>>> import numpy as np
>>> np.set_printoptions(suppress=True, linewidth=160)
>>> def rd(a):
...     return np.round(a, 1) + 0
... 
>>> data = np.loadtxt("block1.csv", delimiter=",")
>>> print(data)
[[ 0.  0.  0.  0.  0.  0.  0.  0.  0.  0.  0.]
 [-7.  0.  0.  0.  0.  0.  0.  0.  0.  0.  0.]
 [ 0.  0.  5.  0.  0.  0.  0.  0.  0.  0.  0.]
 [ 0.  0.  0.  0.  0.  0.  0.  0.  0.  0.  0.]
 [ 0.  0.  0.  0.  0.  0.  0.  0.  8.  0. -7.]
 [-8.  0.  0.  0.  0. -2.  0.  0.  0.  0.  2.]]
>>> left, sv, vt = np.linalg.svd(data)
>>> vecs = vt[:(sv > 1e-8).sum()]
>>> rng = np.random.default_rng(247)
>>> x = data[1] + -1 * data[3] + rng.integers(2) * np.eye(11)[5]
>>> x
array([-7.,  0.,  0.,  0.,  0.,  0.,  0.,  0.,  0.,  0.,  0.])
>>> np.linalg.matrix_rank(np.vstack([data, x]))
np.int64(4)
>>> rd(vecs.T @ vecs)
array([[ 1. ,  0. ,  0. ,  0. ,  0. ,  0. ,  0. ,  0. ,  0. ,  0. ,  0. ],
       [ 0. ,  0. ,  0. ,  0. ,  0. ,  0. ,  0. ,  0. ,  0. ,  0. ,  0. ],
       [ 0. ,  0. ,  1. ,  0. ,  0. ,  0. ,  0. ,  0. ,  0. ,  0. ,  0. ],
       [ 0. ,  0. ,  0. ,  0. ,  0. ,  0. ,  0. ,  0. ,  0. ,  0. ,  0. ],
       [ 0. ,  0. ,  0. ,  0. ,  0. ,  0. ,  0. ,  0. ,  0. ,  0. ,  0. ],
       [ 0. ,  0. ,  0. ,  0. ,  0. ,  0.6,  0. ,  0. , -0.3,  0. , -0.4],
       [ 0. ,  0. ,  0. ,  0. ,  0. ,  0. ,  0. ,  0. ,  0. ,  0. ,  0. ],
       [ 0. ,  0. ,  0. ,  0. ,  0. ,  0. ,  0. ,  0. ,  0. ,  0. ,  0. ],
       [ 0. ,  0. ,  0. ,  0. ,  0. , -0.3,  0. ,  0. ,  0.7,  0. , -0.3],
       [ 0. ,  0. ,  0. ,  0. ,  0. ,  0. ,  0. ,  0. ,  0. ,  0. ,  0. ],
       [ 0. ,  0. ,  0. ,  0. ,  0. , -0.4,  0. ,  0. , -0.3,  0. ,  0.6]])
>>> rd(np.diag(vecs.T @ vecs))
array([1. , 0. , 1. , 0. , 0. , 0.6, 0. , 0. , 0.7, 0. , 0.6])
>>> np.allclose(vecs.T @ vecs @ x, x)
True
>>> rd(np.linalg.norm(x - vecs.T @ vecs @ x))
np.float64(0.0)
>>> left, sv, vt = np.linalg.svd(data)
>>> print(np.argmax(sv[:-1] / (sv[1:] + 1e-6)) + 1)
4
>>> A2 = left[:, :4] @ np.diag(sv[:4]) @ vt[:4]
>>> print(rd(np.linalg.norm(data - A2) / np.linalg.norm(data)))
0.0
>>> rd(np.abs(data - A2).max())
np.float64(0.0)
>>> rd(np.linalg.norm(data - A2, 2)), rd(sv[4])
(np.float64(0.0), np.float64(0.0))
>>> [round(float(x), 1) for x in np.linalg.svd(data, compute_uv=False)[:3]]
[11.3, 10.2, 5.0]
>>> np.linalg.matrix_rank(data, rtol=0.1)
np.int64(4)
>>> r = np.linalg.matrix_rank(data)
>>> r
np.int64(4)
>>> null = np.linalg.svd(data)[2][r:].T
>>> print(np.allclose(data @ null, 0))
True
>>> [int(np.linalg.matrix_rank(data[:i])) for i in range(1, len(data) + 1)]
[0, 1, 2, 2, 3, 4]
>>> feats = np.loadtxt("sample12.csv", delimiter=",")
>>> feats
array([[2., 1., 2., 2., 1., 0., 1., 0., 1., 2., 0.],
       [0., 1., 2., 1., 0., 0., 1., 3., 0., 2., 0.],
       [3., 0., 1., 2., 2., 1., 0., 0., 0., 0., 0.],
       [0., 1., 0., 2., 0., 2., 0., 1., 3., 0., 3.],
       [3., 2., 3., 2., 3., 1., 0., 0., 3., 0., 2.],
       [1., 0., 3., 2., 3., 2., 1., 3., 2., 2., 3.],
       [1., 0., 2., 0., 0., 2., 1., 0., 3., 2., 0.],
       [3., 1., 0., 1., 1., 0., 0., 1., 1., 0., 1.],
       [3., 2., 2., 1., 0., 3., 3., 1., 1., 6., 2.],
       [1., 2., 2., 2., 2., 1., 3., 2., 0., 6., 1.],
       [2., 3., 1., 0., 2., 1., 3., 2., 2., 6., 0.]])
>>> r0, r1 = feats[3], feats[9]
>>> print(r0 @ r0)
28.0
>>> r0 @ r1
np.float64(13.0)
>>> pr = (r0 @ r1) / (r0 @ r0) * r0
>>> np.outer(r0, r1)
array([[ 0.,  0.,  0.,  0.,  0.,  0.,  0.,  0.,  0.,  0.,  0.],
       [ 1.,  2.,  2.,  2.,  2.,  1.,  3.,  2.,  0.,  6.,  1.],
       [ 0.,  0.,  0.,  0.,  0.,  0.,  0.,  0.,  0.,  0.,  0.],
       [ 2.,  4.,  4.,  4.,  4.,  2.,  6.,  4.,  0., 12.,  2.],
       [ 0.,  0.,  0.,  0.,  0.,  0.,  0.,  0.,  0.,  0.,  0.],
       [ 2.,  4.,  4.,  4.,  4.,  2.,  6.,  4.,  0., 12.,  2.],
       [ 0.,  0.,  0.,  0.,  0.,  0.,  0.,  0.,  0.,  0.,  0.],
       [ 1.,  2.,  2.,  2.,  2.,  1.,  3.,  2.,  0.,  6.,  1.],
       [ 3.,  6.,  6.,  6.,  6.,  3.,  9.,  6.,  0., 18.,  3.],
       [ 0.,  0.,  0.,  0.,  0.,  0.,  0.,  0.,  0.,  0.,  0.],
       [ 3.,  6.,  6.,  6.,  6.,  3.,  9.,  6.,  0., 18.,  3.]])
>>> rd(r1 - pr)
array([ 1. ,  1.5,  2. ,  1.1,  2. ,  0.1,  3. ,  1.5, -1.4,  6. , -0.4])
>>> A2 = np.array([[-1, 2, -1],
...     [8, 3, -1],
...     [-9, -2, -7],
...     [-7, 5, 1],
...     [3, -5, 9],
...     [2, -5, -1],
...     [1, 9, -6],
...     [-3, -1, -5],
...     [0, -9, -5],
...     [9, -5, 2],
...     [-1, -3, -2]])
>>> np.einsum("ij,ij->i", feats, feats)
array([20., 20., 19., 28., 49., 54., 23., 15., 78., 68., 72.])
>>> A2.T @ feats.T
array([[ -4.,  -7., -18.,  -8., -19., -22.,   4.,  -3.,  46.,  41.,  72.],
       [ -2.,   0.,  -1., -34., -37., -50., -40.,  -4., -21.,  -9., -27.],
       [-13., -31.,   9., -27., -17., -28., -34.,  -6., -41., -16., -21.]])
>>> np.linalg.matrix_rank(np.vstack([feats, A2.T]))
np.int64(11)
>>> np.vstack([feats, A2.T]).shape
(14, 11)
